% python3 -q
>>> import numpy as np
>>> import numpy.linalg as la
>>> np.set_printoptions(precision=2, suppress=True, linewidth=140, legacy="1.25")
>>> W0 = np.load("arr.npy")
>>> W0
array([[-0.12,  0.24, -0.09, -0.3 ,  0.09],
       [-0.24,  0.48, -0.18, -0.6 ,  0.18],
       [-0.48,  0.96, -0.36, -1.2 ,  0.36],
       [-0.32,  0.64, -0.24, -0.8 ,  0.24]])
>>> # looks like rank 1
>>> r = la.matrix_rank(W0)
>>> r
1
>>> null = la.svd(W0)[2][r:].T
>>> [int(la.matrix_rank(W0[:, :j + 1])) for j in range(5)]
[1, 1, 1, 1, 1]
>>> round(np.trace(la.pinv(W0) @ W0), 2)
1.0
>>> la.lstsq(W0[:-1].T, W0[-1])[2]
1
>>> np.allclose(W0[:-1].T @ la.lstsq(W0[:-1].T, W0[-1])[0], W0[-1])
True
>>> np.abs(np.diag(la.qr(W0)[1])) > 1e-9
array([ True, False, False, False])
>>> cov = W0.T @ W0
>>> np.diag(cov)
array([0.4 , 1.62, 0.23, 2.53, 0.23])
>>> la.matrix_rank(cov)
1
>>> la.matrix_rank(W0, rtol=0.1)
1
>>> la.cond(W0) > 100
True
>>> np.argsort(-la.norm(W0, axis=0).round(6), kind="stable")[:3]
array([3, 1, 0])
>>> A = np.array([[0, 0, 1, 0, 0, 0, 0],
...     [1, 0, 0, 0, 0, 0, 0],
...     [0, 0, 0, 0, 0, 0, 1],
...     [0, 1, 0, 0, 0, 0, 0],
...     [0, 0, 0, 0, 0, 1, 0],
...     [0, 0, 0, 0, 1, 0, 0],
...     [0, 0, 0, 1, 0, 0, 0]])
>>> rng = np.random.default_rng(31088)
>>> Y = A + rng.integers(-2, 3, (7, 1)) @ rng.integers(-2, 3, (1, 7))
>>> Y
array([[ 0,  0,  1,  0,  0,  0,  0],
       [ 1,  0, -1,  1,  0,  0,  0],
       [ 0,  0,  2, -2,  0,  0,  1],
       [ 0,  1,  1, -1,  0,  0,  0],
       [ 0,  0, -1,  1,  0,  1,  0],
       [ 0,  0,  1, -1,  1,  0,  0],
       [ 0,  0,  2, -1,  0,  0,  0]])
>>> la.matrix_rank(Y - A, tol=1e-8)
1
>>> Y = np.array([[-2, -3, 0],
...     [-2, 5, 0],
...     [1, 0, -1],
...     [1, 1, 0],
...     [-5, 2, -2],
...     [3, -1, 1],
...     [0, 2, 4]])
>>> la.matrix_rank(np.vstack([A, Y.T]))
7
>>> np.einsum("ik,kj->ji", A, Y)
array([[ 1, -2,  0, -2,  3, -5,  1],
       [ 0, -3,  2,  5, -1,  2,  1],
       [-1,  0,  4,  0,  1, -2,  0]])
>>> A.T @ A
array([[1, 0, 0, 0, 0, 0, 0],
       [0, 1, 0, 0, 0, 0, 0],
       [0, 0, 1, 0, 0, 0, 0],
       [0, 0, 0, 1, 0, 0, 0],
       [0, 0, 0, 0, 1, 0, 0],
       [0, 0, 0, 0, 0, 1, 0],
       [0, 0, 0, 0, 0, 0, 1]])
>>> la.svd(A, compute_uv=False)
array([1., 1., 1., 1., 1., 1., 1.])
>>> A @ A.T
array([[1, 0, 0, 0, 0, 0, 0],
       [0, 1, 0, 0, 0, 0, 0],
       [0, 0, 1, 0, 0, 0, 0],
       [0, 0, 0, 1, 0, 0, 0],
       [0, 0, 0, 0, 1, 0, 0],
       [0, 0, 0, 0, 0, 1, 0],
       [0, 0, 0, 0, 0, 0, 1]])
>>> X = np.array([[21.0, -14.0, -2.0, 1.0],
...     [34.0, -24.0, -4.0, 2.0],
...     [12.0, -6.0, -4.0, -2.0],
...     [-36.0, 18.0, 4.0, -10.0]])
>>> evals, evecs = la.eig(X)
>>> np.sort(la.eigvals(X.T))
array([-8., -7., -6.,  4.])
>>> np.sort(la.eigvals(X @ X))
array([16., 36., 49., 64.])
>>> np.round(np.prod(evals), 2)
-1344.0
>>> np.sort(la.eigvals(la.inv(X)))
array([-0.17, -0.14, -0.13,  0.25])
>>> x = np.array([0, 9, 4, 7])
>>> h1 = np.maximum(X @ x, 0)
>>> X.T @ h1
array([-3888.,  1944.,   432., -1080.])
>>> h1
array([  0.,   0.,   0., 108.])
>>> np.tanh(X @ x)
array([-1., -1., -1.,  1.])
>>> np.flatnonzero(h1 > 1e-9)
array([3])
>>> x = np.array([0, 3, 2, 1])
>>> X @ np.eye(4)[0]
array([ 21.,  34.,  12., -36.])
>>> X @ np.ones(4)
array([  6.,   8.,   0., -24.])
>>> X @ (2 * x)
array([ -90., -156.,  -56.,  104.])
>>> Y = np.array([[3, -2], [2, 2]])
>>> J = np.block([[np.zeros((2, 2)), Y], [Y.T, np.zeros((2, 2))]])
>>> J
array([[ 0.,  0.,  3., -2.],
       [ 0.,  0.,  2.,  2.],
       [ 3.,  2.,  0.,  0.],
       [-2.,  2.,  0.,  0.]])
>>> proj = np.triu(np.array([[1, -1, -3, -3], [1, 1, -3, 1], [0, 1, -1, 3], [-2, 0, -1, 0]]), 1) + np.eye(4)
>>> Y = proj @ J @ la.inv(proj)
>>> np.round(la.det(Y), 2)
100.0
>>> Y
array([[ -3., -15., -53., 161.],
       [-11., -15., -76., 212.],
       [ -3.,   5.,   6., -32.],
       [ -2.,   0.,  -6.,  12.]])
>>> Y = J / la.norm(J, axis=1, keepdims=True)
>>> cov = Y @ Y.T
>>> (np.abs(cov) > 0.9).astype(int)
array([[1, 0, 0, 0],
       [0, 1, 0, 0],
       [0, 0, 1, 0],
       [0, 0, 0, 1]])
>>> la.norm(Y, axis=1)
array([1., 1., 1., 1.])
>>> np.argwhere(np.triu(np.abs(cov) > 0.95, 1))
array([], shape=(0, 2), dtype=int64)
>>> cov
array([[ 1. ,  0.2,  0. ,  0. ],
       [ 0.2,  1. ,  0. ,  0. ],
       [ 0. ,  0. ,  1. , -0.2],
       [ 0. ,  0. , -0.2,  1. ]])
>>> evals, evecs = la.eigh(cov)
>>> np.round(evecs.T @ cov @ evecs, 2) + 0
array([[0.8, 0. , 0. , 0. ],
       [0. , 0.8, 0. , 0. ],
       [0. , 0. , 1.2, 0. ],
       [0. , 0. , 0. , 1.2]])
>>> (evals > 1e-8).sum(), (evals < -1e-8).sum()
(4, 0)
>>> la.svd(cov, compute_uv=False)
array([1.2, 1.2, 0.8, 0.8])
>>> np.round(evecs.T @ evecs, 2) + 0
array([[1., 0., 0., 0.],
       [0., 1., 0., 0.],
       [0., 0., 1., 0.],
       [0., 0., 0., 1.]])
>>> evals.sum(), np.trace(cov)
(4.0, 4.0)
>>> la.eigvalsh(cov + -1 * np.eye(4))
array([-0.2, -0.2,  0.2,  0.2])
>>> t = np.radians(15)
>>> R = np.eye(4)
>>> R[3, 3] = R[2, 2] = np.cos(t)
>>> R[3, 2], R[2, 3] = -np.sin(t), np.sin(t)
>>> R
array([[ 1.  ,  0.  ,  0.  ,  0.  ],
       [ 0.  ,  1.  ,  0.  ,  0.  ],
       [ 0.  ,  0.  ,  0.97,  0.26],
       [ 0.  ,  0.  , -0.26,  0.97]])
>>> Y = J @ R.T
>>> np.round(la.det(R), 2), round(float(np.trace(R)), 2)
(1.0, 3.93)
>>> la.svd(J, compute_uv=False), la.svd(Y, compute_uv=False)
(array([3.7, 3.7, 2.7, 2.7]), array([3.7, 3.7, 2.7, 2.7]))
>>> M = np.loadtxt("mat.csv", delimiter=",")
>>> M
array([[-1.4,  1.4,  0.5,  0.8, -1.4,  1.9, -0.6],
       [ 0.3, -1.8, -0.3,  0.1, -0.5,  1.3,  1.4],
       [ 0.3, -1.8,  0.2,  0.1, -0.7, -2. , -0.3],
       [ 1. ,  1.3,  0. , -0.1, -0.8, -1. ,  1.2],
       [-0.6, -0.6, -1. ,  0.5, -1. ,  0. ,  1.2],
       [-0.1,  0.1, -0.5, -0.7,  0.5,  1.3, -2.5],
       [ 0.6, -0.6, -0.2, -2.2,  0.4, -2.9,  0.2],
       [ 0.4,  0.7,  1.6,  1.2, -0.1,  0.6,  0.7],
       [ 0.8, -0.6,  0.8,  2.9, -0.5,  2.2, -1.6],
       [ 1.7, -0.9,  0.8, -1.2, -0.7, -0.9, -1.8],
       [ 0.6,  0.4,  1.9,  0. , -0.4, -0.6,  1. ],
       [-1.9, -0.5, -1. ,  0. , -0.4, -1.2, -0.6],
       [-2.4,  0.1, -1.4,  1.2,  2.3, -0.7,  0.2],
       [ 0.5, -0.1,  0.9,  0.4, -0.8, -0.9, -0.7],
       [-0.3, -0.3, -0.5, -0.1,  0.1,  0.4, -1.4],
       [ 2.1,  5.4,  1.8,  0.9,  1.8,  3.9, -1.5]])
>>> cov = np.cov(M, rowvar=False)
>>> np.argwhere(np.triu(np.abs(np.corrcoef(M.T)) > 0.8, 1))
array([], shape=(0, 2), dtype=int64)
>>> la.eigvalsh(cov)[::-1]
array([5.58, 2.1 , 1.57, 1.46, 0.57, 0.52, 0.2 ])
>>> np.median(M, axis=0)
array([ 0.35, -0.2 ,  0.1 ,  0.1 , -0.45, -0.3 , -0.45])
>>> M.std(axis=0)
array([1.17, 1.62, 0.99, 1.09, 0.96, 1.67, 1.18])
>>> np.polyfit(M[:, 3], M[:, 1], 1)
array([0.33, 0.06])
>>> x = np.array([1, 0, 0, 0, 3, 0, 0])
>>> target = M @ x
>>> np.round(la.lstsq(M, target)[0], 2) + 0
array([1., 0., 0., 0., 3., 0., 0.])
>>> np.round(la.pinv(M) @ M, 2) + 0
array([[1., 0., 0., 0., 0., 0., 0.],
       [0., 1., 0., 0., 0., 0., 0.],
       [0., 0., 1., 0., 0., 0., 0.],
       [0., 0., 0., 1., 0., 0., 0.],
       [0., 0., 0., 0., 1., 0., 0.],
       [0., 0., 0., 0., 0., 1., 0.],
       [0., 0., 0., 0., 0., 0., 1.]])
>>> target = target + 0.1 * rng.normal(size=16)
>>> target
array([-5.52, -1.34, -1.98, -1.48, -3.7 ,  1.31,  1.84, -0.01, -0.63, -0.53, -0.65, -3.18,  4.49, -2.12, -0.01,  7.46])
>>> beta, *_ = la.lstsq(M, target)
>>> np.round(la.norm(target - M @ beta), 2)
0.38
>>> [round(float(la.norm(la.solve(M.T @ M + lam * np.eye(7), M.T @ target))), 2) for lam in (0, 1, 10, 100)]
[3.17, 2.89, 1.73, 0.46]
>>> x = np.array([-1, -1, 3, 1, -2, 0, -2])
>>> h1 = np.maximum(M @ x, 0)
>>> M.T @ h1
array([ 12.17,  -6.76,  30.35,  31.25, -26.02,  15.46, -35.12])
>>> np.maximum(M @ x, 0) - np.maximum(-M @ x, 0)
array([ 6.3, -1.1,  4.2, -3.2, -1.7,  1.8, -4. ,  3.7,  9.3,  5.4,  3.5,  1.4, -5.7,  5.7,  1.6, -1.8])
>>> np.tanh(M @ x)
array([ 1.  , -0.8 ,  1.  , -1.  , -0.94,  0.95, -1.  ,  1.  ,  1.  ,  1.  ,  1.  ,  0.89, -1.  ,  1.  ,  0.92, -0.95])
>>> M * (h1 > 1e-9)[:, None]
array([[-1.4,  1.4,  0.5,  0.8, -1.4,  1.9, -0.6],
       [ 0. , -0. , -0. ,  0. , -0. ,  0. ,  0. ],
       [ 0.3, -1.8,  0.2,  0.1, -0.7, -2. , -0.3],
       [ 0. ,  0. ,  0. , -0. , -0. , -0. ,  0. ],
       [-0. , -0. , -0. ,  0. , -0. ,  0. ,  0. ],
       [-0.1,  0.1, -0.5, -0.7,  0.5,  1.3, -2.5],
       [ 0. , -0. , -0. , -0. ,  0. , -0. ,  0. ],
       [ 0.4,  0.7,  1.6,  1.2, -0.1,  0.6,  0.7],
       [ 0.8, -0.6,  0.8,  2.9, -0.5,  2.2, -1.6],
       [ 1.7, -0.9,  0.8, -1.2, -0.7, -0.9, -1.8],
       [ 0.6,  0.4,  1.9,  0. , -0.4, -0.6,  1. ],
       [-1.9, -0.5, -1. ,  0. , -0.4, -1.2, -0.6],
       [-0. ,  0. , -0. ,  0. ,  0. , -0. ,  0. ],
       [ 0.5, -0.1,  0.9,  0.4, -0.8, -0.9, -0.7],
       [-0.3, -0.3, -0.5, -0.1,  0.1,  0.4, -1.4],
       [ 0. ,  0. ,  0. ,  0. ,  0. ,  0. , -0. ]])
>>> D = la.norm(M[:, None] - M[None], axis=-1)
>>> np.unravel_index(D.round(6).argmax(), D.shape)
(6, 15)
>>> np.flatnonzero(D[9] < D.mean() / 2)
array([9])
>>> D[:5, :5]
array([[0.  , 4.41, 5.43, 4.34, 3.74],
       [4.41, 0.  , 3.75, 3.96, 2.21],
       [5.43, 3.75, 0.  , 3.67, 3.19],
       [4.34, 3.96, 3.67, 0.  , 2.93],
       [3.74, 2.21, 3.19, 2.93, 0.  ]])
>>> Ac = M - M.mean(axis=0)
>>> U, s, VT = la.svd(Ac, full_matrices=False)
>>> np.abs(U[:, 0]).argmax()
15
>>> s
array([9.15, 5.62, 4.85, 4.69, 2.92, 2.81, 1.72])
>>> np.round((s ** 2).sum() ** 2 / (s ** 4).sum(), 2)
3.54
>>> (np.sign(U[:, 0]) == np.sign(U[0, 0])).astype(int)
array([1, 0, 0, 0, 0, 1, 0, 1, 1, 0, 0, 0, 0, 0, 0, 1])
>>> np.round(Ac.mean(axis=0), 2) + 0
array([0., 0., 0., 0., 0., 0., 0.])
>>> la.matrix_rank(Ac)
7
>>> np.searchsorted(np.cumsum(s ** 2) / (s ** 2).sum(), 0.9) + 1
5
>>> Y = np.array([[1, 0, -1],
...     [0, -2, 1],
...     [0, 0, -2],
...     [-1, 1, 1],
...     [-1, -2, 0],
...     [0, 1, -1],
...     [0, 2, 0],
...     [0, 2, -2]])
>>> W2 = np.array([[7, 3, -2, -4, 6, 8, 5],
...     [2, 4, -9, -6, -7, -9, 6],
...     [-1, 1, -6, -2, -2, -3, -3]])
>>> m1 = Y @ W2 + 0.1 * rng.normal(size=(8, 7))
>>> m1
array([[  7.95,   2.02,   4.1 ,  -1.84,   7.95,  11.02,   8.1 ],
       [ -5.  ,  -6.98,  12.  ,  10.03,  12.05,  14.96, -15.01],
       [  2.08,  -2.03,  12.04,   4.2 ,   3.92,   6.08,   5.85],
       [ -5.87,   2.  , -12.85,  -3.95, -14.84, -20.09,  -1.99],
       [-11.11, -11.09,  19.95,  16.15,   7.9 ,  10.02, -17.08],
       [  2.91,   2.97,  -2.91,  -4.08,  -4.8 ,  -6.01,   9.08],
       [  4.13,   7.83, -18.  , -12.03, -13.87, -18.15,  11.93],
       [  5.93,   5.9 ,  -6.06,  -8.07,  -9.95, -11.98,  17.77]])
>>> z = rng.permutation(7)
>>> Y = m1[:, z] * rng.choice([-1, 1], 7)
>>> Y
array([[ -7.95,  -8.1 ,  -4.1 ,  -7.95,   2.02, -11.02,  -1.84],
       [-12.05,  15.01, -12.  ,   5.  ,  -6.98, -14.96,  10.03],
       [ -3.92,  -5.85, -12.04,  -2.08,  -2.03,  -6.08,   4.2 ],
       [ 14.84,   1.99,  12.85,   5.87,   2.  ,  20.09,  -3.95],
       [ -7.9 ,  17.08, -19.95,  11.11, -11.09, -10.02,  16.15],
       [  4.8 ,  -9.08,   2.91,  -2.91,   2.97,   6.01,  -4.08],
       [ 13.87, -11.93,  18.  ,  -4.13,   7.83,  18.15, -12.03],
       [  9.95, -17.77,   6.06,  -5.93,   5.9 ,  11.98,  -8.07]])
>>> U, _, VT = la.svd(m1.T @ Y)
>>> np.round(U @ VT, 2) + 0
array([[ 0.,  0.,  0., -1.,  0.,  0.,  0.],
       [ 0.,  0.,  0.,  0.,  1.,  0.,  0.],
       [ 0.,  0., -1.,  0.,  0.,  0.,  0.],
       [ 0.,  0.,  0.,  0.,  0.,  0.,  1.],
       [-1.,  0.,  0.,  0.,  0.,  0.,  0.],
       [ 0.,  0.,  0.,  0.,  0., -1.,  0.],
       [ 0., -1.,  0.,  0.,  0.,  0.,  0.]])
>>> U, s, VT = la.svd(m1, full_matrices=False)
>>> U.shape, s.shape, VT.shape
((8, 7), (7,), (7, 7))
>>> np.allclose(U * s @ VT, m1)
True
>>> np.round(s / s[0], 2) + 0
array([1.  , 0.45, 0.21, 0.  , 0.  , 0.  , 0.  ])
>>> np.round(U.T @ U, 2) + 0
array([[1., 0., 0., 0., 0., 0., 0.],
       [0., 1., 0., 0., 0., 0., 0.],
       [0., 0., 1., 0., 0., 0., 0.],
       [0., 0., 0., 1., 0., 0., 0.],
       [0., 0., 0., 0., 1., 0., 0.],
       [0., 0., 0., 0., 0., 1., 0.],
       [0., 0., 0., 0., 0., 0., 1.]])
>>> np.round(U.T @ m1 @ VT.T, 2) + 0
array([[68.52,  0.  ,  0.  ,  0.  ,  0.  ,  0.  ,  0.  ],
       [ 0.  , 30.51,  0.  ,  0.  ,  0.  ,  0.  ,  0.  ],
       [ 0.  ,  0.  , 14.62,  0.  ,  0.  ,  0.  ,  0.  ],
       [ 0.  ,  0.  ,  0.  ,  0.31,  0.  ,  0.  ,  0.  ],
       [ 0.  ,  0.  ,  0.  ,  0.  ,  0.22,  0.  ,  0.  ],
       [ 0.  ,  0.  ,  0.  ,  0.  ,  0.  ,  0.16,  0.  ],
       [ 0.  ,  0.  ,  0.  ,  0.  ,  0.  ,  0.  ,  0.11]])
